$ ipython --no-banner

In [1]: import numpy as np

In [2]: np.set_printoptions(precision=2, suppress=True, linewidth=160, floatmode="fixed")

In [3]: sigma = 10 * 0.2 ** np.arange(5)

In [4]: rng = np.random.default_rng(31610)

In [5]: W0 = rng.normal(size=(10, 5)) * rng.permutation(sigma)

In [6]: W0.round(2) + 0
Out[6]: 
array([[ -0.07, -12.44,   0.61,   0.03,  -0.02],
       [ -0.03,   9.17,  -0.51,  -0.08,   0.00],
       [ -1.07,  12.83,   2.99,   0.13,   0.00],
       [ -0.16,   4.24,   0.51,   0.07,   0.01],
       [ -0.01, -13.25,   0.91,  -0.03,   0.00],
       [  0.96,   9.54,   4.24,  -0.05,   0.00],
       [ -0.50,  13.67,   2.04,  -0.05,  -0.02],
       [  0.34,  -0.52,  -0.06,   0.09,   0.00],
       [ -0.83,   0.91,  -1.06,   0.06,   0.02],
       [ -0.44,   6.26,   1.92,   0.10,   0.00]])

In [7]: # column 1 dominates

In [8]: round(float(np.linalg.norm(W0[9] - W0[3])), 2)
Out[8]: 2.48

In [9]: round(np.linalg.norm(W0[9], 1), 2), round(float(np.linalg.norm(W0[9], np.inf)), 2)
Out[9]: (np.float64(8.73), 6.26)

In [10]: np.round(np.linalg.norm(W0, "nuc"), 2)
Out[10]: np.float64(37.63)

In [11]: np.linalg.norm(W0, axis=0)
Out[11]: array([ 1.83, 30.25,  6.13,  0.24,  0.03])

In [12]: round(float(W0[9] @ W0[3]), 2)
Out[12]: 27.62

In [13]: np.linalg.norm(W0, axis=1)
Out[13]: array([12.45,  9.18, 13.22,  4.28, 13.29, 10.48, 13.83,  0.63,  1.63,  6.56])

In [14]: gram = np.cov(W0, rowvar=False)

In [15]: round(float(np.corrcoef(W0[:, 0], W0[:, 3])[0, 1]), 2)
Out[15]: -0.49

In [16]: gram.shape
Out[16]: (5, 5)

In [17]: np.polyfit(W0[:, 0], W0[:, 3], 1)
Out[17]: array([-0.06,  0.02])

In [18]: Ac = W0 - W0.mean(axis=0)

In [19]: Uu, sigma, Vt = np.linalg.svd(Ac, full_matrices=False)

In [20]: np.searchsorted(np.cumsum(sigma ** 2) / (sigma ** 2).sum(), 0.9) + 1
Out[20]: np.int64(1)

In [21]: np.round(Ac.mean(axis=0), 2) + 0
Out[21]: array([0.00, 0.00, 0.00, 0.00, 0.00])

In [22]: np.abs(Uu[:, 0]).argmax()
Out[22]: np.int64(4)

In [23]: np.abs(Vt[0]).argmax()
Out[23]: np.int64(1)

In [24]: dist = np.linalg.norm(W0[:, None] - W0[None], axis=-1)

In [25]: dist.shape
Out[25]: (10, 10)

In [26]: dist[:5, :5]
Out[26]: 
array([[ 0.00, 21.64, 25.40, 16.68,  0.87],
       [21.64,  0.00,  5.17,  5.03, 22.47],
       [25.40,  5.17,  0.00,  8.99, 26.19],
       [16.68,  5.03,  8.99,  0.00, 17.50],
       [ 0.87, 22.47, 26.19, 17.50,  0.00]])

In [27]: np.linalg.matrix_rank(dist ** 2)
Out[27]: np.int64(7)

In [28]: dist[5]
Out[28]: array([22.30,  4.86,  4.06,  6.58, 23.06,  0.00,  4.90, 10.96, 10.29,  4.25])

In [29]: dist[5].round(6).argsort(kind="stable")[:4]
Out[29]: array([5, 2, 9, 1])

In [30]: (dist + 1e9 * np.eye(10)).round(6).argmin(axis=1)
Out[30]: array([4, 9, 6, 9, 0, 2, 2, 8, 7, 3])

In [31]: np.unravel_index(dist.round(6).argmax(), dist.shape)
Out[31]: (np.int64(4), np.int64(6))

In [32]: B = np.array([[3, 0, 1], [2, 1, 1], [1, 0, 3], [1, 1, 3], [0, 0, 0]])

In [33]: np.linalg.matrix_rank(np.vstack([W0, B.T]))
Out[33]: np.int64(5)

In [34]: np.einsum("ij,ij->i", W0, W0)
Out[34]: array([155.11,  84.32, 174.76,  18.28, 176.51, 109.92, 191.31,   0.40,   2.65,  43.09])

In [35]: np.vstack([W0, B.T]).shape
Out[35]: (13, 5)

In [36]: arr = np.loadtxt("data.csv", delimiter=",")

In [37]: arr
Out[37]: 
array([[ 0.02,  0.03,  0.03,  0.02,  0.02],
       [-0.31, -0.45, -0.45, -0.31, -0.31],
       [ 0.00,  0.00,  0.00,  0.00,  0.00],
       [ 0.35,  0.49,  0.49,  0.35,  0.35],
       [-0.16, -0.24, -0.24, -0.16, -0.16],
       [-0.16, -0.24, -0.24, -0.16, -0.16],
       [ 0.25,  0.37,  0.37,  0.25,  0.25],
       [-0.14, -0.21, -0.21, -0.14, -0.14],
       [-0.24, -0.35, -0.35, -0.24, -0.24],
       [-0.20, -0.29, -0.29, -0.20, -0.20],
       [-0.45, -0.62, -0.62, -0.45, -0.45],
       [ 0.16,  0.24,  0.24,  0.16,  0.16],
       [-0.10, -0.15, -0.15, -0.10, -0.10],
       [-0.12, -0.18, -0.18, -0.12, -0.12],
       [-0.10, -0.15, -0.15, -0.10, -0.10],
       [ 0.31,  0.45,  0.45,  0.31,  0.31],
       [-0.18, -0.26, -0.26, -0.18, -0.18],
       [ 0.25,  0.37,  0.37,  0.25,  0.25],
       [ 0.40,  0.56,  0.56,  0.40,  0.40]])

In [38]: np.diff(arr, axis=0)
Out[38]: 
array([[-0.33, -0.48, -0.48, -0.33, -0.33],
       [ 0.31,  0.45,  0.45,  0.31,  0.31],
       [ 0.35,  0.49,  0.49,  0.35,  0.35],
       [-0.51, -0.73, -0.73, -0.51, -0.51],
       [ 0.00,  0.00,  0.00,  0.00,  0.00],
       [ 0.41,  0.61,  0.61,  0.41,  0.41],
       [-0.39, -0.58, -0.58, -0.39, -0.39],
       [-0.10, -0.14, -0.14, -0.10, -0.10],
       [ 0.04,  0.06,  0.06,  0.04,  0.04],
       [-0.25, -0.33, -0.33, -0.25, -0.25],
       [ 0.61,  0.86,  0.86,  0.61,  0.61],
       [-0.26, -0.39, -0.39, -0.26, -0.26],
       [-0.02, -0.03, -0.03, -0.02, -0.02],
       [ 0.02,  0.03,  0.03,  0.02,  0.02],
       [ 0.41,  0.60,  0.60,  0.41,  0.41],
       [-0.49, -0.71, -0.71, -0.49, -0.49],
       [ 0.43,  0.63,  0.63,  0.43,  0.43],
       [ 0.15,  0.19,  0.19,  0.15,  0.15]])

In [39]: np.round(np.linalg.svd(arr, compute_uv=False), 2) + 0
Out[39]: array([2.75, 0.04, 0.00, 0.00, 0.00])

In [40]: arr[19]
---------------------------------------------------------------------------
IndexError                                Traceback (most recent call last)
Cell In[40], line 1
----> 1 arr[19]

IndexError: index 19 is out of bounds for axis 0 with size 19

In [41]: arr.shape
Out[41]: (19, 5)

In [42]: Uu, sigma, Vt = np.linalg.svd(arr)

In [43]: vecs = Vt[:(sigma > 1e-8).sum()]

In [44]: vec = arr[10] + 3 * arr[8] + rng.integers(2) * np.eye(5)[0]

In [45]: vec
Out[45]: array([-0.17, -1.67, -1.67, -1.17, -1.17])

In [46]: np.allclose(vecs.T @ vecs @ vec, vec)
Out[46]: False

In [47]: np.round(vecs.T @ vecs, 2) + 0
Out[47]: 
array([[0.33, 0.00, 0.00, 0.33, 0.33],
       [0.00, 0.50, 0.50, 0.00, 0.00],
       [0.00, 0.50, 0.50, 0.00, 0.00],
       [0.33, 0.00, 0.00, 0.33, 0.33],
       [0.33, 0.00, 0.00, 0.33, 0.33]])

In [48]: np.linalg.matrix_rank(np.vstack([arr, vec]))
Out[48]: np.int64(3)

In [49]: np.round(np.linalg.norm(arr, 1), 2), round(float(np.linalg.norm(arr, np.inf)), 2)
Out[49]: (np.float64(5.65), 2.59)

In [50]: np.linalg.norm(arr, axis=1).argmax()
Out[50]: np.int64(10)

In [51]: round(np.linalg.norm(arr[13], 1), 2), np.round(np.linalg.norm(arr[13], np.inf), 2)
Out[51]: (np.float64(0.72), np.float64(0.18))

In [52]: gram = np.cov(arr, rowvar=False)

In [53]: np.round(np.linalg.eigvalsh(gram)[::-1], 2) + 0
Out[53]: array([0.42, 0.00, 0.00, 0.00, 0.00])

In [54]: np.argsort(-arr.std(axis=0).round(6), kind="stable")
Out[54]: array([1, 2, 0, 3, 4])

In [55]: round(float(np.corrcoef(arr[:, 1], arr[:, 0])[0, 1]), 2)
Out[55]: 1.0

In [56]: np.round(np.polyfit(arr[:, 1], arr[:, 0], 1), 2) + 0
Out[56]: array([0.70, 0.00])

In [57]: F = np.load("dump.npy")

In [58]: F
Out[58]: 
array([[-0.98, -1.00,  0.00],
       [-2.00,  3.02,  3.00],
       [-1.00, -1.00,  0.02]])

In [59]: # row 1 dominates

In [60]: np.linalg.matrix_power(F, 2)
Out[60]: 
array([[ 2.96, -2.04, -3.00],
       [-7.08,  8.12,  9.12],
       [ 2.96, -2.04, -3.00]])

In [61]: (F + F.T) / 2
Out[61]: 
array([[-0.98, -1.50, -0.50],
       [-1.50,  3.02,  1.00],
       [-0.50,  1.00,  0.02]])

In [62]: np.sort(np.abs(np.linalg.eigvals(F)))
Out[62]: array([0.02, 0.71, 2.75])

In [63]: np.allclose(F, F.T)
Out[63]: False
